>>> import numpy as np
>>> from numpy import linalg as LA
>>> np.set_printoptions(suppress=True, linewidth=160)
>>> arr = np.load("x.npy")
>>> print(arr)
[[ 7 -3  0]
 [ 0 -1  2]
 [-1  0  0]]
>>> other = np.array([[6, 6], [9, 6]])
>>> C = np.kron(other, arr)
>>> print(C)
[[ 42 -18   0  42 -18   0]
 [  0  -6  12   0  -6  12]
 [ -6   0   0  -6   0   0]
 [ 63 -27   0  42 -18   0]
 [  0  -9  18   0  -6  12]
 [ -9   0   0  -6   0   0]]
>>> print(LA.matrix_rank(C))
6
>>> print(C.shape)
(6, 6)
>>> Q, vecs = LA.qr(arr[:, :2])[0], LA.qr(arr[:, 2:])[0]
>>> s = LA.svd(Q.T @ vecs, compute_uv=False)
>>> print(s.round(3))
[0.921]
>>> print(round(LA.norm(Q @ Q.T - vecs @ vecs.T, 2), 3))
1.0
>>> print(np.round(np.degrees(np.arccos(s.clip(0, 1))), 3))
[22.99]
>>> other = np.array([[1, 3], [1, 5], [0, 3]])
>>> print(other.T @ arr.T)
[[ 4 -1 -1]
 [ 6  1 -3]]
>>> print(LA.matrix_rank(arr @ other))
2
>>> print(np.einsum("ik,kj->ji", arr, other))
[[ 4 -1 -1]
 [ 6  1 -3]]
>>> print(np.einsum("ij->j", arr))
[ 6 -4  2]
>>> x = np.array([0, 1, 0])
>>> y = arr @ x
>>> print(y)
[-3 -1  0]
>>> print(np.round(LA.solve(arr, y + arr[:, 1]), 3))
[ 0.  2. -0.]
>>> print(np.round(LA.solve(arr.T, arr[1]), 3))
[ 0.  1. -0.]
>>> print(np.round(LA.solve(arr, y), 3))
[ 0.  1. -0.]
>>> rng = np.random.default_rng(145772)
>>> F = np.triu(rng.random((6, 6)) < 0.4, 1).astype(int)
>>> F = F + F.T
>>> print(F)
[[0 0 1 1 1 0]
 [0 0 1 0 0 0]
 [1 1 0 0 1 1]
 [1 0 0 0 0 1]
 [1 0 1 0 0 1]
 [0 0 1 1 1 0]]
>>> print(np.round(np.sort(np.abs(LA.eigvals(F))), 3) + 0)
[0.    0.    0.665 1.368 2.24  2.944]
>>> print((F + F.T) / 2)
[[0. 0. 1. 1. 1. 0.]
 [0. 0. 1. 0. 0. 0.]
 [1. 1. 0. 0. 1. 1.]
 [1. 0. 0. 0. 0. 1.]
 [1. 0. 1. 0. 0. 1.]
 [0. 0. 1. 1. 1. 0.]]
>>> LA.determinant(F)
Traceback (most recent call last):
  File "<python-input-32>", line 1, in <module>
    LA.determinant(F)
    ^^^^^^^^^^^^^^
AttributeError: module 'numpy.linalg' has no attribute 'determinant'
>>> assert F == F.T
Traceback (most recent call last):
  File "<python-input-33>", line 1, in <module>
    assert F == F.T
           ^^^^^^^^
ValueError: The truth value of an array with more than one element is ambiguous. Use a.any() or a.all()
>>> print(np.round(np.abs(LA.eigvals(F)).max(), 3))
2.944
>>> left, s, VT = LA.svd(F)
>>> vecs = VT[:(s > 1e-8).sum()]
>>> x = F[3] + 2 * F[5] + rng.integers(2) * np.eye(6)[4]
>>> print(x)
[1. 0. 2. 2. 2. 1.]
>>> print(LA.matrix_rank(np.vstack([F, x])))
4
>>> print(np.round(vecs.T @ vecs, 3) + 0)
[[ 0.5    0.     0.     0.     0.     0.5  ]
 [ 0.     0.667  0.    -0.333  0.333  0.   ]
 [ 0.     0.     1.     0.     0.     0.   ]
 [ 0.    -0.333  0.     0.667  0.333  0.   ]
 [ 0.     0.333  0.     0.333  0.667  0.   ]
 [ 0.5    0.     0.     0.     0.     0.5  ]]
>>> print(np.round(LA.norm(x - vecs.T @ vecs @ x), 3))
0.0
>>> print(np.round(np.diag(vecs.T @ vecs), 3))
[0.5   0.667 1.    0.667 0.667 0.5  ]
>>> print(np.allclose(vecs.T @ vecs @ x, x))
True
>>> left, s, VT = LA.svd(F)
>>> print(np.argmax(s[:-1] / (s[1:] + 1e-6)) + 1)
4
>>> other = left[:, :4] @ np.diag(s[:4]) @ VT[:4]
>>> print(np.round(LA.norm(F - other) / LA.norm(F), 3))
0.0
>>> vals, vecs = LA.eigh(F)
>>> print(np.round(vecs @ np.diag(vals) @ vecs.T, 3) + 0)
[[0. 0. 1. 1. 1. 0.]
 [0. 0. 1. 0. 0. 0.]
 [1. 1. 0. 0. 1. 1.]
 [1. 0. 0. 0. 0. 1.]
 [1. 0. 1. 0. 0. 1.]
 [0. 0. 1. 1. 1. 0.]]
>>> print(np.round(vecs.T @ F @ vecs, 3) + 0)
[[-2.24   0.     0.     0.     0.     0.   ]
 [ 0.    -1.368  0.     0.     0.     0.   ]
 [ 0.     0.     0.     0.     0.     0.   ]
 [ 0.     0.     0.     0.     0.     0.   ]
 [ 0.     0.     0.     0.     0.665  0.   ]
 [ 0.     0.     0.     0.     0.     2.944]]
>>> print(np.round(np.abs(vecs[:, -1]), 3))
[0.439 0.176 0.519 0.298 0.475 0.439]
>>> print((vals > 1e-8).sum(), (vals < -1e-8).sum())
2 2
>>> print(np.round(LA.svd(F, compute_uv=False), 3) + 0)
[2.944 2.24  1.368 0.665 0.    0.   ]
>>> print(np.abs(vecs[:, -1]).round(6).argmax())
2
>>> print(vals.sum(), np.trace(F))
0.0 0
>>> print(np.round(LA.eigvalsh(F + 5 * np.eye(6)), 3))
[2.76  3.632 5.    5.    5.665 7.944]
>>> print(np.round(LA.eigvalsh(F @ F), 3) + 0)
[0.    0.    0.442 1.872 5.019 8.666]
>>> K = np.load("arr.npy")
>>> print(K)
[[ -6.04    7.265   1.071  -7.126   8.241]
 [  0.184   3.778   0.415 -36.696  24.615]
 [  7.09    0.088   4.061  -2.778  -0.683]
 [ -0.957  -9.154   1.125 -19.856 -16.042]
 [ 12.398   2.133  -2.027 -20.79   13.755]
 [  0.338 -20.342  -0.281  -3.336 -11.398]
 [ 20.488  11.037  -2.673   5.403   4.606]
 [ -1.83   -5.361   1.8   -12.668  15.5  ]
 [ -6.167   0.226   1.472 -14.851 -26.346]
 [  0.383  -5.914  -0.904 -10.646  -3.569]
 [  2.891  -7.535   5.591  -1.462  15.308]
 [-11.454   8.141  -1.225  -8.341  -0.133]
 [ -3.102 -12.61   -6.466   1.819 -19.328]
 [ 10.615  -4.942   6.533 -17.281  -1.111]
 [  6.648  17.001  -4.569 -40.089   1.13 ]
 [  0.894 -11.479   2.26    8.718 -13.428]
 [ -1.575  -9.409  -0.993  11.183  18.502]
 [  2.526  -3.638   4.539  -9.586   5.317]
 [  4.129 -16.348   5.079   5.901  19.064]
 [ -5.478 -14.602  -5.41  -13.483  16.061]
 [ -4.651 -11.493  -4.125 -24.743 -20.824]
 [  3.802 -10.986   2.163 -28.967 -33.038]
 [ -1.349   0.793  -6.035  33.696   6.13 ]
 [  1.028 -25.279   3.512 -35.099  33.744]]
>>> G = np.cov(K, rowvar=False)
>>> print(np.argwhere(np.triu(np.abs(np.corrcoef(K.T)) > 0.8, 1)))
[]
>>> print(np.round(np.corrcoef(K.T), 3))
[[ 1.     0.219  0.197 -0.026  0.141]
 [ 0.219  1.    -0.223 -0.055  0.011]
 [ 0.197 -0.223  1.    -0.117  0.153]
 [-0.026 -0.055 -0.117  1.     0.012]
 [ 0.141  0.011  0.153  0.012  1.   ]]
>>> print(np.round(LA.eigvalsh(G)[::-1], 3))
[293.062 287.552 106.756  42.876  11.663]
>>> print(np.round(np.polyfit(K[:, 4], K[:, 3], 1), 3))
[  0.012 -10.062]
>>> print(np.round(K.std(axis=0), 3))
[ 6.661  9.938  3.685 16.65  16.645]
>>> print(round(np.corrcoef(K[:, 4], K[:, 3])[0, 1], 3))
0.012
>>> print(np.argsort(-K.std(axis=0).round(6), kind="stable"))
[3 4 1 0 2]
>>> dist = LA.norm(K[:, None] - K[None], axis=-1)
>>> print((dist + 1e9 * np.eye(24)).round(6).argmin(axis=1))
[11  4 17 20  7 12  2 17  3 17 18  0 15 17  4 12 18  2 16  7  3 20 16  1]
>>> print(dist[23].round(6).argsort(kind="stable")[:4])
[23  1 19  7]
>>> print(np.unravel_index(dist.round(6).argmax(), dist.shape))
(np.int64(22), np.int64(23))
>>> print(dist.mean(axis=1).argmax())
23
>>> print(dist[:5, :5].round(3))
[[ 0.    34.552 18.204 32.36  24.352]
 [34.552  0.    43.186 45.887 22.995]
 [18.204 43.186  0.    26.198 24.542]
 [32.36  45.887 26.198  0.    34.705]
 [24.352 22.995 24.542 34.705  0.   ]]
>>> x = np.array([1, 2, -3])
>>> print(np.einsum("ij,j->i", arr, x))
[ 1 -8 -1]
>>> print(LA.norm(arr @ x) <= LA.norm(arr, 2) * LA.norm(x) + 1e-9)
True
>>> print((arr * x).sum(axis=1))
[ 1 -8 -1]
>>> print(arr @ (2 * x))
[  2 -16  -2]
